$ ipython --no-banner

In [1]: import numpy as np

In [2]: np.set_printoptions(suppress=True, linewidth=120)

In [3]: mat = np.loadtxt("a.csv", delimiter=",")

In [4]: mat
Out[4]: 
array([[ 3.4794, -0.2   ,  0.6   ,  1.    , -1.2   ],
       [ 1.793 ,  0.9   , -0.6   ,  0.5   , -0.6   ],
       [ 0.2431,  0.3   , -0.5   , -0.1   , -0.1   ],
       [-2.764 , -0.3   , -1.8   , -2.1   ,  0.9   ],
       [ 4.5791,  0.    ,  1.3   ,  0.6   , -1.5   ],
       [-6.6776, -1.3   , -0.2   ,  0.    ,  2.2   ],
       [ 0.5966,  0.9   ,  1.    ,  0.2   , -0.2   ],
       [ 1.8345, -0.7   , -1.5   ,  0.9   , -0.6   ],
       [-0.0987, -1.8   ,  0.1   , -0.7   ,  0.    ],
       [-0.5153, -1.    ,  0.    ,  0.3   ,  0.2   ],
       [-5.4629, -0.4   , -1.4   ,  0.7   ,  1.8   ],
       [ 0.0601,  1.4   , -0.3   ,  0.6   ,  0.    ],
       [-0.3553,  0.6   , -0.2   ,  1.4   ,  0.1   ],
       [-1.1643, -0.7   , -1.4   ,  0.4   ,  0.4   ],
       [-1.2761,  0.4   ,  0.3   ,  0.6   ,  0.4   ],
       [-1.2786,  0.3   ,  0.3   ,  0.3   ,  0.4   ],
       [-1.525 , -0.4   , -0.7   , -0.6   ,  0.5   ],
       [ 2.1222,  0.    , -0.4   ,  1.1   , -0.7   ],
       [ 2.1269, -1.1   , -0.6   ,  0.    , -0.7   ],
       [ 2.3734,  0.3   , -0.5   ,  1.    , -0.8   ],
       [ 0.594 , -0.6   ,  0.8   , -0.8   , -0.2   ],
       [ 0.5156,  0.2   , -0.5   , -0.6   , -0.2   ],
       [ 2.6524, -0.4   ,  0.5   ,  1.3   , -0.9   ],
       [-1.7982,  1.9   ,  0.2   , -1.5   ,  0.6   ],
       [ 5.0651,  0.7   ,  0.4   ,  0.3   , -1.7   ],
       [-1.8738, -0.8   ,  0.5   , -0.8   ,  0.6   ],
       [ 0.5493, -1.7   ,  0.1   ,  0.6   , -0.2   ],
       [-2.9724,  0.5   , -0.8   , -0.3   ,  1.    ],
       [ 4.5023,  0.6   , -1.4   , -0.4   , -1.5   ],
       [-1.5343,  1.    ,  0.6   , -0.4   ,  0.5   ],
       [ 0.8911,  0.9   ,  1.1   ,  0.7   , -0.3   ]])

In [5]: # column 0 is much longer than the rest

In [6]: round(np.linalg.norm(mat, 2) / np.linalg.norm(mat), 4)
Out[6]: np.float64(0.8967)

In [7]: round(np.log10(np.linalg.cond(mat)))
Out[7]: 2

In [8]: np.linalg.cond(mat) > 100
Out[8]: np.True_

In [9]: J = np.load("x.npy")

In [10]: J
Out[10]: 
array([[ 0.5087, -0.7   , -0.6   , -0.9   ],
       [-0.349 , -1.1   ,  0.8   , -0.8   ],
       [-1.5929,  0.5   ,  1.4   ,  1.5   ],
       [ 0.2169,  0.1   , -0.3   , -1.2   ],
       [ 0.8117,  1.2   , -0.9   ,  0.6   ],
       [-0.8165,  0.4   ,  1.3   , -0.4   ],
       [ 0.8806, -0.1   , -1.2   ,  0.5   ],
       [-1.428 , -0.1   ,  1.4   ,  0.9   ],
       [-3.2763,  0.    ,  2.7   , -0.5   ],
       [ 0.3831, -0.9   , -0.4   ,  0.    ],
       [-0.2582,  0.5   ,  0.7   ,  0.    ],
       [-1.5442, -0.6   ,  1.7   ,  0.    ],
       [ 0.7249,  2.4   , -0.8   , -1.8   ],
       [-0.7598, -1.6   ,  0.6   , -1.5   ],
       [ 1.4998,  1.9   , -1.4   ,  1.7   ],
       [-1.4126,  0.7   ,  1.8   , -1.1   ],
       [ 0.2988,  1.3   , -0.9   , -1.2   ],
       [-0.1114,  0.2   ,  0.3   , -0.2   ],
       [ 0.7262,  1.4   , -0.7   ,  0.4   ],
       [-2.6558, -0.4   ,  2.5   , -1.2   ],
       [ 0.7198,  0.4   , -0.9   ,  1.1   ],
       [ 0.6911, -0.2   , -0.3   ,  1.9   ],
       [ 1.3664,  1.    , -1.2   ,  0.8   ],
       [-1.452 , -0.2   ,  1.2   , -0.5   ],
       [-0.5421, -0.4   ,  0.2   , -0.9   ],
       [ 1.3211, -0.3   , -1.2   , -0.1   ],
       [-0.5794, -1.9   ,  0.4   ,  1.1   ],
       [-0.5257,  0.5   ,  0.3   ,  0.2   ],
       [-0.2513,  0.8   ,  0.1   ,  0.7   ]])

In [11]: Xs = J - J.mean(axis=0)

In [12]: vecs = np.linalg.svd(Xs)[2][:3]

In [13]: A2 = Xs - Xs @ vecs.T @ vecs

In [14]: print(np.round(A2.std(axis=0), 4))
[0.1366 0.0014 0.1389 0.0052]

In [15]: np.round(np.linalg.norm(A2) / np.linalg.norm(Xs), 4)
Out[15]: np.float64(0.0916)

In [16]: np.round(np.cov(Xs @ vecs.T, rowvar=False), 4) + 0
Out[16]: 
array([[2.9671, 0.    , 0.    ],
       [0.    , 0.9072, 0.    ],
       [0.    , 0.    , 0.7738]])

In [17]: np.linalg.norm(A2, axis=1).round(6).argmax()
Out[17]: np.int64(5)

In [18]: np.round(np.diag(vecs.T @ vecs), 4)
Out[18]: array([0.5085, 1.    , 0.4923, 0.9993])

In [19]: Xs = J - J.mean(axis=0)

In [20]: U, sig, Vt = np.linalg.svd(Xs, full_matrices=False)

In [21]: np.abs(U[:, 0]).argmax()
Out[21]: np.int64(8)

In [22]: sig.round(4)
Out[22]: array([9.1147, 5.0401, 4.6546, 1.0494])

In [23]: np.abs(Vt[0]).argmax()
Out[23]: np.int64(0)

In [24]: np.round(Xs.mean(axis=0), 4) + 0
Out[24]: array([0., 0., 0., 0.])

In [25]: np.searchsorted(np.cumsum(sig ** 2) / (sig ** 2).sum(), 0.9) + 1
Out[25]: np.int64(3)

In [26]: round(float((sig ** 2).sum() ** 2 / (sig ** 4).sum()), 4)
Out[26]: 2.1484

In [27]: print(np.round(sig ** 2 / (sig ** 2).sum(), 4))
[0.633  0.1935 0.1651 0.0084]

In [28]: x = np.array([2, 1, 2, 0])

In [29]: rhs = J @ x

In [30]: np.round(np.linalg.lstsq(J, rhs)[0], 4) + 0
Out[30]: array([2., 1., 2., 0.])

In [31]: rng = np.random.default_rng(460833)

In [32]: rhs = rhs + 0.1 * rng.normal(size=29)

In [33]: rhs.round(4)
Out[33]: 
array([-0.8823, -0.1906,  0.1697, -0.0541,  1.0466,  1.2219, -0.9077, -0.2247, -1.0334, -0.9545,  1.3024, -0.3099,
        2.2257, -1.8553,  1.9048,  1.5701,  0.1684,  0.5035,  1.4944, -0.6721,  0.3624,  0.5478,  1.2729, -0.705 ,
       -1.1899, -0.0034, -2.2685,  0.0151,  0.5233])

In [34]: b, *_ = np.linalg.lstsq(J, rhs)

In [35]: b.round()
Out[35]: array([ 2.,  1.,  2., -0.])

In [36]: np.round(np.linalg.norm(rhs - J @ b), 4)
Out[36]: np.float64(0.4939)

In [37]: np.round(J.T @ (rhs - J @ b), 4) + 0
Out[37]: array([0., 0., 0., 0.])

In [38]: cent = mat[[8, 20]].astype(float)

In [39]: for _ in range(5):
    ...:     z = np.linalg.norm(mat[:, None] - cent, axis=-1).argmin(axis=1)
    ...:     cent = np.array([mat[z == j].mean(axis=0) for j in range(2)])
    ...: 

In [40]: z
Out[40]: array([1, 1, 1, 0, 1, 0, 1, 1, 0, 0, 0, 1, 1, 0, 0, 0, 0, 1, 1, 1, 1, 1, 1, 0, 1, 0, 1, 0, 1, 0, 1])

In [41]: np.bincount(z)
Out[41]: array([13, 18])

In [42]: np.round(cent[1] - cent[0], 4)
Out[42]: array([ 4.0942,  0.3167,  0.2919,  0.7765, -1.3585])

In [43]: z = J[:, 3] > np.median(J[:, 3])

In [44]: r0 = J[z].mean(axis=0) - J[~z].mean(axis=0)

In [45]: np.argsort(-np.abs(r0).round(6), kind="stable")
Out[45]: array([3, 2, 0, 1])

In [46]: print(np.round((((J - J.mean(axis=0)) @ r0 > 0) == z).mean(), 4))
0.8966

In [47]: print(r0.round(4))
[ 0.7652  0.4853 -0.8147  1.6735]

In [48]: A2 = np.array([[-3, 6, -2, 4, -5, -8, 3, -2, -4],
    ...:     [3, 0, 2, 5, 7, 4, -3, 6, -9],
    ...:     [2, -9, -5, 4, -2, 9, 3, -5, 2],
    ...:     [-3, 4, -5, 3, -7, -2, -3, -1, -3],
    ...:     [4, -7, -8, 0, 6, -6, -5, -2, 9],
    ...:     [-9, -7, 5, 7, 1, 8, 5, 5, 9],
    ...:     [-5, 3, -9, -8, -6, -3, 1, 5, 2],
    ...:     [1, 9, -6, 1, -8, -1, 9, 5, 6],
    ...:     [6, -8, 4, -7, 4, -4, 2, 2, -8]])

In [49]: A2[-1] = A2[0]

In [50]: arr = A2 + 0.1 * np.eye(9)

In [51]: arr
Out[51]: 
array([[-2.9,  6. , -2. ,  4. , -5. , -8. ,  3. , -2. , -4. ],
       [ 3. ,  0.1,  2. ,  5. ,  7. ,  4. , -3. ,  6. , -9. ],
       [ 2. , -9. , -4.9,  4. , -2. ,  9. ,  3. , -5. ,  2. ],
       [-3. ,  4. , -5. ,  3.1, -7. , -2. , -3. , -1. , -3. ],
       [ 4. , -7. , -8. ,  0. ,  6.1, -6. , -5. , -2. ,  9. ],
       [-9. , -7. ,  5. ,  7. ,  1. ,  8.1,  5. ,  5. ,  9. ],
       [-5. ,  3. , -9. , -8. , -6. , -3. ,  1.1,  5. ,  2. ],
       [ 1. ,  9. , -6. ,  1. , -8. , -1. ,  9. ,  5.1,  6. ],
       [-3. ,  6. , -2. ,  4. , -5. , -8. ,  3. , -2. , -3.9]])

In [52]: U, sig, Vt = np.linalg.svd(arr)

In [53]: np.argmax(sig[:-1] / (sig[1:] + 1e-6)) + 1
Out[53]: np.int64(8)

In [54]: A2 = U[:, :8] @ np.diag(sig[:8]) @ Vt[:8]

In [55]: print(np.round(np.abs(arr - A2).max(), 4))
0.0115

In [56]: np.round(np.linalg.norm(arr - A2, 2), 4), round(float(sig[8]), 4)
Out[56]: (np.float64(0.0303), 0.0303)

In [57]: print(np.round(np.linalg.norm(arr - A2) / np.linalg.norm(arr), 4))
0.0006
